$ ipython --no-banner

In [1]: import numpy as np

In [2]: np.set_printoptions(suppress=True, linewidth=120)

In [3]: X = np.loadtxt("arr.csv", delimiter=",")

In [4]: X
Out[4]: 
array([[-2., -1., -1.,  1.,  2.,  1.,  2., -1., -5.,  0.,  5.,  1.],
       [-1., -4.,  2., -2.,  4.,  2., -1., -4.,  1.,  5.,  0.,  0.],
       [-1.,  2., -4.,  3.,  6.,  5., -5.,  0.,  4.,  1., -1., -2.],
       [ 1., -2.,  3., -2., -1., -1.,  0.,  4., -3.,  0.,  1.,  4.],
       [ 2.,  4.,  6., -1.,  2.,  4.,  0., -2.,  0.,  1.,  6.,  2.],
       [ 1.,  2.,  5., -1.,  4., -4.,  0.,  5., -1.,  2., -4., -1.],
       [ 2., -1., -5.,  0.,  0.,  0., -2.,  5.,  0.,  0.,  6.,  0.],
       [-1., -4.,  0.,  4., -2.,  5.,  5., -2., -4.,  0.,  1., -3.],
       [-5.,  1.,  4., -3.,  0., -1.,  0., -4., -6.,  1.,  1., -2.],
       [ 0.,  5.,  1.,  0.,  1.,  2.,  0.,  0.,  1., -6.,  1.,  5.],
       [ 5.,  0., -1.,  1.,  6., -4.,  6.,  1.,  1.,  1.,  0.,  2.],
       [ 1.,  0., -2.,  4.,  2., -1.,  0., -3., -2.,  5.,  2., -2.]])

In [5]: Y = np.linalg.inv(X)

In [6]: round(float(np.linalg.cond(X)), 2)
Out[6]: 70.29

In [7]: print(round(np.linalg.det(X) * np.linalg.det(Y), 2))
1.0

In [8]: np.round(X @ Y, 2) + 0
Out[8]: 
array([[1., 0., 0., 0., 0., 0., 0., 0., 0., 0., 0., 0.],
       [0., 1., 0., 0., 0., 0., 0., 0., 0., 0., 0., 0.],
       [0., 0., 1., 0., 0., 0., 0., 0., 0., 0., 0., 0.],
       [0., 0., 0., 1., 0., 0., 0., 0., 0., 0., 0., 0.],
       [0., 0., 0., 0., 1., 0., 0., 0., 0., 0., 0., 0.],
       [0., 0., 0., 0., 0., 1., 0., 0., 0., 0., 0., 0.],
       [0., 0., 0., 0., 0., 0., 1., 0., 0., 0., 0., 0.],
       [0., 0., 0., 0., 0., 0., 0., 1., 0., 0., 0., 0.],
       [0., 0., 0., 0., 0., 0., 0., 0., 1., 0., 0., 0.],
       [0., 0., 0., 0., 0., 0., 0., 0., 0., 1., 0., 0.],
       [0., 0., 0., 0., 0., 0., 0., 0., 0., 0., 1., 0.],
       [0., 0., 0., 0., 0., 0., 0., 0., 0., 0., 0., 1.]])

In [9]: print(np.round(np.linalg.inv(Y), 2) + 0)
[[-2. -1. -1.  1.  2.  1.  2. -1. -5.  0.  5.  1.]
 [-1. -4.  2. -2.  4.  2. -1. -4.  1.  5.  0.  0.]
 [-1.  2. -4.  3.  6.  5. -5.  0.  4.  1. -1. -2.]
 [ 1. -2.  3. -2. -1. -1.  0.  4. -3.  0.  1.  4.]
 [ 2.  4.  6. -1.  2.  4.  0. -2.  0.  1.  6.  2.]
 [ 1.  2.  5. -1.  4. -4.  0.  5. -1.  2. -4. -1.]
 [ 2. -1. -5.  0.  0.  0. -2.  5.  0.  0.  6.  0.]
 [-1. -4.  0.  4. -2.  5.  5. -2. -4.  0.  1. -3.]
 [-5.  1.  4. -3.  0. -1.  0. -4. -6.  1.  1. -2.]
 [ 0.  5.  1.  0.  1.  2.  0.  0.  1. -6.  1.  5.]
 [ 5.  0. -1.  1.  6. -4.  6.  1.  1.  1.  0.  2.]
 [ 1.  0. -2.  4.  2. -1.  0. -3. -2.  5.  2. -2.]]

In [10]: round(float(np.linalg.eigvalsh(X).min()), 2)
Out[10]: -15.53

In [11]: rng = np.random.default_rng(44463)

In [12]: z = rng.permutation(12)

In [13]: Y = X[:, z] * rng.choice([-1, 1], 12)

In [14]: Y
Out[14]: 
array([[ 5., -1.,  1., -0., -1.,  1., -2., -1., -2.,  1., -2.,  5.],
       [ 0., -4., -2., -5., -0.,  4., -4., -2., -1., -2.,  1., -1.],
       [-1.,  2.,  4., -1.,  2., -0., -6., -5., -1.,  3.,  5., -4.],
       [ 1., -2., -3., -0., -4., -4.,  1.,  1.,  1., -2., -0.,  3.],
       [ 6.,  4., -6., -1., -2.,  2., -2., -4.,  2., -1., -0., -0.],
       [-4.,  2., -5., -2.,  1., -5., -4.,  4.,  1., -1., -0.,  1.],
       [ 6., -1.,  5., -0., -0., -5., -0., -0.,  2.,  0.,  2., -0.],
       [ 1., -4., -0., -0.,  3.,  2.,  2., -5., -1.,  4., -5.,  4.],
       [ 1.,  1., -4., -1.,  2.,  4., -0.,  1., -5., -3., -0.,  6.],
       [ 1.,  5., -1.,  6., -5., -0., -1., -2.,  0.,  0., -0., -1.],
       [ 0.,  0.,  1., -1., -2., -1., -6.,  4.,  5.,  1., -6., -1.],
       [ 2.,  0.,  2., -5.,  2.,  3., -2.,  1.,  1.,  4., -0.,  2.]])

In [15]: left, _, Vt = np.linalg.svd(X.T @ Y)

In [16]: z
Out[16]: array([10,  1,  2,  9, 11,  7,  4,  5,  0,  3,  6,  8])

In [17]: np.round(left @ Vt, 2) + 0
Out[17]: 
array([[ 0.,  0.,  0.,  0.,  0.,  0.,  0.,  0.,  1.,  0.,  0.,  0.],
       [ 0.,  1.,  0.,  0.,  0.,  0.,  0.,  0.,  0.,  0.,  0.,  0.],
       [ 0.,  0., -1.,  0.,  0.,  0.,  0.,  0.,  0.,  0.,  0.,  0.],
       [ 0.,  0.,  0.,  0.,  0.,  0.,  0.,  0.,  0.,  1.,  0.,  0.],
       [ 0.,  0.,  0.,  0.,  0.,  0., -1.,  0.,  0.,  0.,  0.,  0.],
       [ 0.,  0.,  0.,  0.,  0.,  0.,  0., -1.,  0.,  0.,  0.,  0.],
       [ 0.,  0.,  0.,  0.,  0.,  0.,  0.,  0.,  0.,  0., -1.,  0.],
       [ 0.,  0.,  0.,  0.,  0., -1.,  0.,  0.,  0.,  0.,  0.,  0.],
       [ 0.,  0.,  0.,  0.,  0.,  0.,  0.,  0.,  0.,  0.,  0., -1.],
       [ 0.,  0.,  0., -1.,  0.,  0.,  0.,  0.,  0.,  0.,  0.,  0.],
       [ 1.,  0.,  0.,  0.,  0.,  0.,  0.,  0.,  0.,  0.,  0.,  0.],
       [ 0.,  0.,  0.,  0., -1.,  0.,  0.,  0.,  0.,  0.,  0.,  0.]])

In [18]: np.round(np.linalg.lstsq(X, Y)[0], 2) + 0
Out[18]: 
array([[ 0.,  0.,  0.,  0.,  0.,  0.,  0.,  0.,  1.,  0.,  0.,  0.],
       [ 0.,  1.,  0.,  0.,  0.,  0.,  0.,  0.,  0.,  0.,  0.,  0.],
       [ 0.,  0., -1.,  0.,  0.,  0.,  0.,  0.,  0.,  0.,  0.,  0.],
       [ 0.,  0.,  0.,  0.,  0.,  0.,  0.,  0.,  0.,  1.,  0.,  0.],
       [ 0.,  0.,  0.,  0.,  0.,  0., -1.,  0.,  0.,  0.,  0.,  0.],
       [ 0.,  0.,  0.,  0.,  0.,  0.,  0., -1.,  0.,  0.,  0.,  0.],
       [ 0.,  0.,  0.,  0.,  0.,  0.,  0.,  0.,  0.,  0., -1.,  0.],
       [ 0.,  0.,  0.,  0.,  0., -1.,  0.,  0.,  0.,  0.,  0.,  0.],
       [ 0.,  0.,  0.,  0.,  0.,  0.,  0.,  0.,  0.,  0.,  0., -1.],
       [ 0.,  0.,  0., -1.,  0.,  0.,  0.,  0.,  0.,  0.,  0.,  0.],
       [ 1.,  0.,  0.,  0.,  0.,  0.,  0.,  0.,  0.,  0.,  0.,  0.],
       [ 0.,  0.,  0.,  0., -1.,  0.,  0.,  0.,  0.,  0.,  0.,  0.]])
